$ python -q
>>> import numpy as np
>>> np.set_printoptions(precision=1, suppress=True, linewidth=100, sign=" ")
>>> mat = np.array([[2, 8, 0, 2, 0, 8, 0],
...     [7, 3, 0, 6, 0, 0, 0],
...     [0, 0, 3, 0, 0, 0, 6],
...     [4, 0, 0, 1, 0, 3, 0],
...     [0, 0, 0, 0, 3, 0, 0],
...     [0, 9, 0, 0, 0, 6, 0],
...     [0, 0, 4, 0, 0, 0, 8]])
>>> np.allclose(mat[:-1].T @ np.linalg.lstsq(mat[:-1].T, mat[-1])[0], mat[-1])
True
>>> np.round(np.trace(np.linalg.pinv(mat) @ mat), 1)
np.float64(6.0)
>>> np.unique(mat.round(6), axis=0).shape
(7, 7)
>>> W0 = np.load("w.npy")
>>> W0
array([[ 1, -1,  1, -1,  1, -1,  1, -1],
       [ 1,  1,  1,  1,  1,  1,  1,  1],
       [ 1, -1, -1,  1, -1,  1,  1, -1],
       [ 1, -1,  1, -1, -1,  1, -1,  1]])
>>> np.linalg.norm(W0, axis=0)
array([ 2.,  2.,  2.,  2.,  2.,  2.,  2.,  2.])
>>> rng = np.random.default_rng(47)
>>> other = W0 + rng.integers(-2, 3, (4, 2)) @ rng.integers(-2, 3, (2, 8))
>>> other
array([[ 3, -5,  3, -1, -4,  2,  3, -4],
       [-1,  1,  1, -1,  0,  2,  3,  2],
       [ 1, -1, -1,  1, -1,  1,  1, -1],
       [ 9, -5,  3,  5, -3,  1, -5, -5]])
>>> np.linalg.matrix_rank(other - W0, tol=1e-8)
np.int64(2)
>>> f = np.array([2, -1, -2])
>>> np.convolve(W0[0], f)
array([ 2, -3,  1, -1,  1, -1,  1, -1, -1,  2])
>>> np.array([np.convolve(row, f, "same") for row in W0])
array([[-3,  1, -1,  1, -1,  1, -1, -1],
       [ 1, -1, -1, -1, -1, -1, -1, -3],
       [-3, -3,  5, -1,  1,  3, -5, -1],
       [-3,  1, -1, -3,  5, -1,  1,  1]])
>>> np.cross(W0[0, :3], W0[1, :3])
array([-2,  0,  2])
>>> np.polyval(f, W0[0])
array([-1,  1, -1,  1, -1,  1, -1,  1])
>>> gram = W0.T @ W0
>>> np.round(np.linalg.eigvalsh(gram)[::-1], 1) + 0
array([ 8.,  8.,  8.,  8.,  0.,  0.,  0.,  0.])
>>> np.trace(gram), (W0 ** 2).sum()
(np.int64(32), np.int64(32))
>>> np.diag(gram)
array([ 4,  4,  4,  4,  4,  4,  4,  4])
>>> np.linalg.svd(W0, compute_uv=False) ** 2
array([ 8.,  8.,  8.,  8.])
>>> np.linalg.matrix_rank(gram)
np.int64(4)
